$ ipython --no-banner

In [1]: import numpy as np

In [2]: import numpy.linalg as la

In [3]: np.set_printoptions(precision=1, suppress=True, linewidth=140, sign=" ")

In [4]: rd = lambda a: np.round(a, 1) + 0

In [5]: A = np.load("a.npy")

In [6]: A
Out[6]: 
array([[ 2.,  5.,  0.,  0.,  0.,  0.,  0.,  0.],
       [ 5.,  2.,  5.,  0.,  0.,  0.,  0.,  0.],
       [ 0.,  5.,  0.,  5.,  0.,  0.,  0.,  0.],
       [ 0.,  0.,  5.,  2.,  5.,  0.,  0.,  0.],
       [ 0.,  0.,  0.,  5., -3.,  5.,  0.,  0.],
       [ 0.,  0.,  0.,  0.,  5.,  0.,  5.,  0.],
       [ 0.,  0.,  0.,  0.,  0.,  5., -3.,  5.],
       [ 0.,  0.,  0.,  0.,  0.,  0.,  5.,  2.]])

In [7]: out = A[0, 0] * A[1:] - np.outer(A[1:, 0], A[0])

In [8]: out
Out[8]: 
array([[  0., -21.,  10.,   0.,   0.,   0.,   0.,   0.],
       [  0.,  10.,   0.,  10.,   0.,   0.,   0.,   0.],
       [  0.,   0.,  10.,   4.,  10.,   0.,   0.,   0.],
       [  0.,   0.,   0.,  10.,  -6.,  10.,   0.,   0.],
       [  0.,   0.,   0.,   0.,  10.,   0.,  10.,   0.],
       [  0.,   0.,   0.,   0.,   0.,  10.,  -6.,  10.],
       [  0.,   0.,   0.,   0.,   0.,   0.,  10.,   4.]])

In [9]: np.flatnonzero(~out.round(6).any(axis=1))
Out[9]: array([], dtype=int64)

In [10]: A[:, 0] / A[0, 0]
Out[10]: array([ 1. ,  2.5,  0. ,  0. ,  0. ,  0. ,  0. ,  0. ])

In [11]: ang = np.radians(45)

In [12]: Rm = np.eye(8)

In [13]: Rm[2, 2] = Rm[7, 7] = np.cos(ang)

In [14]: Rm[2, 7], Rm[7, 2] = -np.sin(ang), np.sin(ang)

In [15]: rd(Rm)
Out[15]: 
array([[ 1. ,  0. ,  0. ,  0. ,  0. ,  0. ,  0. ,  0. ],
       [ 0. ,  1. ,  0. ,  0. ,  0. ,  0. ,  0. ,  0. ],
       [ 0. ,  0. ,  0.7,  0. ,  0. ,  0. ,  0. , -0.7],
       [ 0. ,  0. ,  0. ,  1. ,  0. ,  0. ,  0. ,  0. ],
       [ 0. ,  0. ,  0. ,  0. ,  1. ,  0. ,  0. ,  0. ],
       [ 0. ,  0. ,  0. ,  0. ,  0. ,  1. ,  0. ,  0. ],
       [ 0. ,  0. ,  0. ,  0. ,  0. ,  0. ,  1. ,  0. ],
       [ 0. ,  0. ,  0.7,  0. ,  0. ,  0. ,  0. ,  0.7]])

In [16]: out = A @ Rm.T

In [17]: rd(la.svd(A, compute_uv=False)), rd(la.svd(out, compute_uv=False))
Out[17]: 
(array([ 10.3,   9.9,   7.6,   7.5,   5.7,   5.2,   2.4,   0.8]),
 array([ 10.3,   9.9,   7.6,   7.5,   5.7,   5.2,   2.4,   0.8]))

In [18]: O, V = la.qr(A[:, :3])[0], la.qr(A[:, 3:])[0]

In [19]: s = la.svd(O.T @ V, compute_uv=False)

In [20]: rd(la.norm(O @ O.T - V @ V.T, 2))
Out[20]: np.float64(1.0)

In [21]: (s > 0.9).sum()
Out[21]: np.int64(1)

In [22]: rd(la.eigvalsh(A).min())
Out[22]: np.float64(-10.3)

In [23]: np.all(la.eigvalsh(A) > 0)
Out[23]: np.False_

In [24]: [round(float(la.det(A[:i, :i])), 2) + 0 for i in range(1, 9)]
Out[24]: [2.0, -21.0, -50.0, 425.0, -25.0, -10625.0, 32500.0, 330625.0]

In [25]: M = np.loadtxt("test3.csv", delimiter=",")

In [26]: rd(M)
Out[26]: 
array([[-19.1,   4.9,   0.3,  -3.6,   0.2],
       [ 11.3, -10.6, -10.1,  -4.6,   6. ],
       [ 15.4,  -9.4,  -7.3,  -1.9,   4.2],
       [  8. , -10.9, -11.5,  -6.2,   6.9],
       [ 15.1,  -9.6,  -7.6,  -2.2,   4.4],
       [  3.6,   9. ,  12.6,   9.2,  -7.9],
       [  4.1, -10.7, -12.4,  -7.6,   7.6],
       [  6. , -10.8, -12. ,  -6.9,   7.3],
       [ 13.8, -10.1,  -8.6,  -3.1,   5. ],
       [  8.4,   7. ,  11.6,   9.5,  -7.4],
       [ 18.7,  -2.4,   2.8,   5.6,  -2.1],
       [ 18.9,  -3.2,   1.9,   5. ,  -1.5],
       [-18.8,   2.8,  -2.4,  -5.3,   1.8],
       [ 18.4,  -6.9,  -3.1,   1.5,   1.5],
       [ 17. ,   0.6,   6.1,   7.5,  -4.1],
       [ 17.5,   0. ,   5.5,   7.1,  -3.7],
       [-18.4,   1.6,  -3.8,  -6.2,   2.7],
       [-18.9,   3.1,  -2. ,  -5. ,   1.6],
       [-17.5,   0. ,  -5.5,  -7.1,   3.7],
       [ 17.5,  -0.1,   5.4,   7.1,  -3.7],
       [ 16.3,   1.4,   6.9,   7.9,  -4.6],
       [ 12. ,   5. ,  10.2,   9.2,  -6.5],
       [ 15. ,  -9.6,  -7.6,  -2.2,   4.4],
       [  2.3, -10.4, -12.7,  -8.1,   7.8],
       [ 18.4,  -7. ,  -3.1,   1.5,   1.6],
       [ -5.8,  10.8,  12.1,   7. ,  -7.3],
       [-17.9,   7.6,   4.1,  -0.7,  -2.2],
       [ 19. ,  -5. ,  -0.5,   3.4,  -0.1]])

In [27]: z = M[:, 2] > np.median(M[:, 2])

In [28]: f = M[z].mean(axis=0) - M[~z].mean(axis=0)

In [29]: z.astype(int)
Out[29]: array([ 1,  0,  0,  0,  0,  1,  0,  0,  0,  1,  1,  1,  0,  0,  1,  1,  0,  1,  0,  1,  1,  1,  0,  0,  0,  1,  1,  1])

In [30]: np.argsort(-np.abs(f).round(6), kind="stable")
Out[30]: array([ 2,  1,  3,  4,  0])
